>>> import numpy as np
>>> from numpy import linalg as LA
>>> np.set_printoptions(precision=2, suppress=True, linewidth=140)
>>> F = np.load("test16.npy")
>>> print(F)
[[ 1 -1  1 -1  1 -1  1 -1]
 [ 1  1 -1 -1  1  1 -1 -1]
 [ 1 -1  1 -1 -1  1 -1  1]]
>>> blk = np.stack([F, 4 * F, F[::-1]])
>>> print((blk @ F.T).shape)
(3, 3, 3)
>>> print(LA.matrix_rank(blk))
[3 3 3]
>>> print(LA.matrix_rank(blk.reshape(3, -1)))
2
>>> f, r1 = F[2], F[1]
>>> print(f @ r1)
0
>>> pr = (f @ r1) / (f @ f) * f
>>> print(np.round(LA.norm(f + r1) ** 2 + LA.norm(f - r1) ** 2, 2))
32.0
>>> print(pr)
[ 0. -0.  0. -0. -0.  0. -0.  0.]
>>> print((r1 - pr) @ f)
0.0
>>> x0 = np.array([3, 2, 0, 2, 1, 3, 1, -2])
>>> h = np.maximum(F @ x0, 0)
>>> print(np.maximum(F @ (3 * x0), 0))
[ 0 24  0]
>>> print(F.T @ h)
[ 8  8 -8 -8  8  8 -8 -8]
>>> print(h)
[0 8 0]
>>> w1 = np.array([[5, -7],
...     [-7, 7],
...     [6, 4],
...     [5, 1],
...     [-7, 3],
...     [-1, -5],
...     [-9, -3],
...     [8, -3]])
>>> coef = np.array([6, -9])
>>> act = np.maximum(F @ w1 + coef, 0)
>>> print(LA.matrix_rank(act))
1
>>> print(act)
[[ 0  0]
 [ 0  0]
 [42  0]]
>>> basis = np.array([[4, 4], [6, 0]])
>>> print(act @ basis)
[[  0   0]
 [  0   0]
 [168 168]]
>>> print(w1 @ basis)
[[-22  20]
 [ 14 -28]
 [ 48  24]
 [ 26  20]
 [-10 -28]
 [-34  -4]
 [-54 -36]
 [ 14  32]]
>>> print((act @ basis).round(6).argmax(axis=1))
[0 0 0]
>>> E = np.loadtxt("a.csv", delimiter=",")
>>> print(E)
[[  4.83  -4.62  -0.61   1.07   7.17]
 [  2.96   4.67  -4.18  -2.11   4.32]
 [ -5.25   5.71  -2.87  -4.1   -3.24]
 [ -3.19   5.01  -1.56  -1.89  -3.73]
 [ -1.35  -6.8    3.74   2.72  -2.82]
 [ -5.22  -8.97  -0.05  -0.9    1.02]
 [  4.67   2.37   5.65   6.35  -4.73]
 [ -3.7   -9.54   0.07  -1.47   2.43]
 [ -0.6    8.33  -0.79  -0.56  -4.8 ]
 [  2.86  -7.82   1.22   2.08   5.11]
 [  3.99   3.31   1.64   2.79  -0.99]
 [ -0.87  -6.24   0.74  -0.16   2.08]
 [  1.48  -2.09   0.36   1.14   1.98]
 [  6.54  -0.07   4.92   4.62   0.01]
 [ -6.57   2.39  -1.99  -4.03  -4.63]
 [ -1.9    0.35  -5.33  -4.59   4.37]
 [  8.71  10.08  -1.84   1.02   2.96]
 [  1.46   6.46  -4.27  -2.5    1.74]
 [ -1.54   3.31  -4.02  -4.33   2.26]
 [ -7.47  -3.54  -2.45  -4.03  -0.79]
 [  4.7   -8.     1.65   3.59   4.91]
 [ -8.35 -10.7    1.07  -1.51  -3.17]]
>>> rng = np.random.default_rng(1086)
>>> B = F + rng.integers(-2, 3, (3, 2)) @ rng.integers(-2, 3, (2, 8))
>>> print(B)
[[ 2  1  7 -1  7 -3  3 -1]
 [ 0 -1 -7 -1 -5  3 -3 -1]
 [ 2  1  5 -1  3  1  1  0]]
>>> print(LA.matrix_rank(B - F, tol=1e-8))
2
>>> print(np.abs(B - F).sum(axis=1))
[19 19 14]
>>> print(np.round(LA.svd(B - F, compute_uv=False), 2) + 0)
[14.45  1.75  0.  ]
